$ python -q
>>> import numpy as np
>>> np.set_printoptions(suppress=True, linewidth=200)
>>> rng = np.random.default_rng(67735)
>>> z = rng.integers(0, 3, 4)
>>> feats = np.array([[1, 1, -1, 2], [-1, -2, -1, 0], [1, -2, -2, -2], [-2, 0, -2, -1]]) * (z[:, None] == z)
>>> feats
array([[ 1,  0,  0,  0],
       [ 0, -2,  0,  0],
       [ 0,  0, -2,  0],
       [ 0,  0,  0, -1]])
>>> np.round(np.linalg.det(2 * feats), 1), np.round(np.linalg.det(feats), 1)
(np.float64(-64.0), np.float64(-4.0))
>>> np.kron(np.eye(2, dtype=int), feats)
array([[ 1,  0,  0,  0,  0,  0,  0,  0],
       [ 0, -2,  0,  0,  0,  0,  0,  0],
       [ 0,  0, -2,  0,  0,  0,  0,  0],
       [ 0,  0,  0, -1,  0,  0,  0,  0],
       [ 0,  0,  0,  0,  1,  0,  0,  0],
       [ 0,  0,  0,  0,  0, -2,  0,  0],
       [ 0,  0,  0,  0,  0,  0, -2,  0],
       [ 0,  0,  0,  0,  0,  0,  0, -1]])
>>> round(float(np.linalg.det(feats.T)), 1)
-4.0
>>> np.einsum("ii->", feats)
np.int64(-4)
>>> u = np.array([-1, 9, 1, 6])
>>> out = feats + np.outer(u, np.eye(4)[2])
>>> round(np.linalg.det(out) / np.linalg.det(feats), 1), round(float(1 + np.linalg.solve(feats, u)[2]), 1)
(np.float64(0.5), 0.5)
>>> out
array([[ 1.,  0., -1.,  0.],
       [ 0., -2.,  9.,  0.],
       [ 0.,  0., -1.,  0.],
       [ 0.,  0.,  6., -1.]])
>>> feats[:, 0] @ feats[:, 1]
np.int64(0)
>>> feats.T @ feats
array([[1, 0, 0, 0],
       [0, 4, 0, 0],
       [0, 0, 4, 0],
       [0, 0, 0, 1]])
>>> np.round(np.linalg.pinv(feats), 1)
array([[ 1. ,  0. ,  0. ,  0. ],
       [ 0. , -0.5,  0. ,  0. ],
       [ 0. ,  0. , -0.5,  0. ],
       [ 0. ,  0. ,  0. , -1. ]])
>>> np.round(np.linalg.norm(feats, axis=0), 1)
array([1., 2., 2., 1.])
